In [1]: import numpy as np

In [2]: from numpy import linalg as LA

In [3]: np.set_printoptions(precision=3, suppress=True, linewidth=100, sign=" ")

In [4]: A = np.load("dump.npy")

In [5]: A
Out[5]: 
array([[ 0.286,  0.286,  0.429],
       [ 0.125,  0.5  ,  0.375],
       [ 0.375,  0.25 ,  0.375]])

In [6]: q = A.astype(float).copy()

In [7]: for j in range(3):
   ...:     q[:, j] -= q[:, :j] @ (q[:, :j].T @ q[:, j])
   ...:     q[:, j] /= LA.norm(q[:, j])
   ...: 

In [8]: q
Out[8]: 
array([[ 0.586,  0.   ,  0.81 ],
       [ 0.256,  0.949, -0.185],
       [ 0.769, -0.316, -0.556]])

In [9]: np.round(q.T @ A, 3) + 0
Out[9]: 
array([[ 0.488,  0.488,  0.635],
       [ 0.   ,  0.395,  0.237],
       [ 0.   ,  0.   ,  0.069]])

In [10]: rng = np.random.default_rng(94)

In [11]: other = A + rng.integers(-2, 3, (3, 2)) @ rng.integers(-2, 3, (2, 3))

In [12]: print(other)
[[ 1.286  2.286  5.429]
 [-0.875 -1.5   -4.625]
 [-0.625  4.25   1.375]]

In [13]: LA.matrix_rank(other - A, tol=1e-8)
Out[13]: np.int64(2)

In [14]: def softmax(z):
    ...:     e = np.exp(z - z.max(axis=-1, keepdims=True))
    ...:     return e / e.sum(axis=-1, keepdims=True)
    ...: 

In [15]: softmax(other[1] + 4)
Out[15]: array([ 0.642,  0.343,  0.015])

In [16]: att = other @ other.T / np.sqrt(3)

In [17]: softmax(att)[1] @ other
Out[17]: array([-0.875, -1.5  , -4.625])

In [18]: np.round(softmax(att + np.triu(np.full(att.shape, -np.inf), 1)), 3) + 0
Out[18]: 
array([[ 1.   ,  0.   ,  0.   ],
       [ 0.   ,  1.   ,  0.   ],
       [ 0.092,  0.   ,  0.908]])

In [19]: np.round(softmax(att), 3) + 0
Out[19]: 
array([[ 1.   ,  0.   ,  0.   ],
       [ 0.   ,  1.   ,  0.   ],
       [ 0.092,  0.   ,  0.908]])

In [20]: LA.matrix_power(A, 4)
Out[20]: 
array([[ 0.265,  0.345,  0.389],
       [ 0.264,  0.348,  0.389],
       [ 0.266,  0.345,  0.389]])

In [21]: lab = rng.permutation(3)

In [22]: lab
Out[22]: array([ 2,  0,  1])

In [23]: other = A[lab][:, lab]

In [24]: print(other)
[[ 0.375  0.375  0.25 ]
 [ 0.429  0.286  0.286]
 [ 0.375  0.125  0.5  ]]

In [25]: print(round(float(np.trace(other)), 3))
1.161

In [26]: np.sort(np.abs(LA.eigvals(other)))
Out[26]: array([ 0.061,  0.221,  1.   ])

In [27]: print(round(LA.det(other), 3), round(LA.det(A[lab]), 3))
-0.013 -0.013

In [28]: other = np.array([[3, 5, -3], [-1, 5, -3], [1, -4, 1]])

In [29]: arr = np.triu(other, 1)

In [30]: print(arr)
[[ 0  5 -3]
 [ 0  0 -3]
 [ 0  0  0]]

In [31]: left, sigma, Vh = LA.svd(arr)

In [32]: np.argmax(sigma[:-1] / (sigma[1:] + 1e-6)) + 1
Out[32]: np.int64(2)

In [33]: other = left[:, :2] @ np.diag(sigma[:2]) @ Vh[:2]

In [34]: print(np.round(np.abs(arr - other).max(), 3))
0.0

In [35]: LA.matrix_rank(arr, rtol=0.05)
Out[35]: np.int64(2)

In [36]: other.round(3) + 0
Out[36]: 
array([[ 0.,  5., -3.],
       [ 0.,  0., -3.],
       [ 0.,  0.,  0.]])

In [37]: np.round(LA.norm(arr - other) / LA.norm(arr), 3)
Out[37]: np.float64(0.0)

In [38]: LA.matrix_rank(other)
Out[38]: np.int64(2)

In [39]: other = np.array([[0, 5], [0, 0]])

In [40]: cent = np.kron(other, arr)

In [41]: LA.matrix_rank(cent)
Out[41]: np.int64(2)

In [42]: cent.shape
Out[42]: (6, 6)

In [43]: print(np.round(LA.norm(cent, 2), 3), np.round(LA.norm(other, 2) * LA.norm(arr, 2), 3))
30.374 30.374

In [44]: th = np.radians(30)

In [45]: r_ = np.eye(3)

In [46]: r_[1, 1] = r_[2, 2] = np.cos(th)

In [47]: r_[1, 2], r_[2, 1] = -np.sin(th), np.sin(th)

In [48]: r_
Out[48]: 
array([[ 1.   ,  0.   ,  0.   ],
       [ 0.   ,  0.866, -0.5  ],
       [ 0.   ,  0.5  ,  0.866]])

In [49]: other = arr @ r_.T

In [50]: np.allclose(arr @ arr.T, other @ other.T)
Out[50]: True

In [51]: other
Out[51]: 
array([[ 0.   ,  5.83 , -0.098],
       [ 0.   ,  1.5  , -2.598],
       [ 0.   ,  0.   ,  0.   ]])

In [52]: np.sort(np.abs(LA.eigvals(arr)))
Out[52]: array([ 0.,  0.,  0.])

In [53]: arr.inv()
AttributeError: 'numpy.ndarray' object has no attribute 'inv'


In [54]: other = np.array([[-2, -2], [0, 2]])

In [55]: cent = np.array([[9, -9], [2, -8]])

In [56]: X = np.kron(other, cent)

In [57]: X
Out[57]: 
array([[-18,  18, -18,  18],
       [ -4,  16,  -4,  16],
       [  0,   0,  18, -18],
       [  0,   0,   4, -16]])

In [58]: print(softmax(X).sum(axis=1))
[ 1.  1.  1.  1.]

In [59]: np.round(softmax(X[1]), 3) + 0
Out[59]: array([ 0. ,  0.5,  0. ,  0.5])

In [60]: att = X @ X.T / np.sqrt(4)

In [61]: np.round(softmax(att), 3) + 0
Out[61]: 
array([[ 1.,  0.,  0.,  0.],
       [ 1.,  0.,  0.,  0.],
       [ 0.,  0.,  1.,  0.],
       [ 0.,  0.,  1.,  0.]])
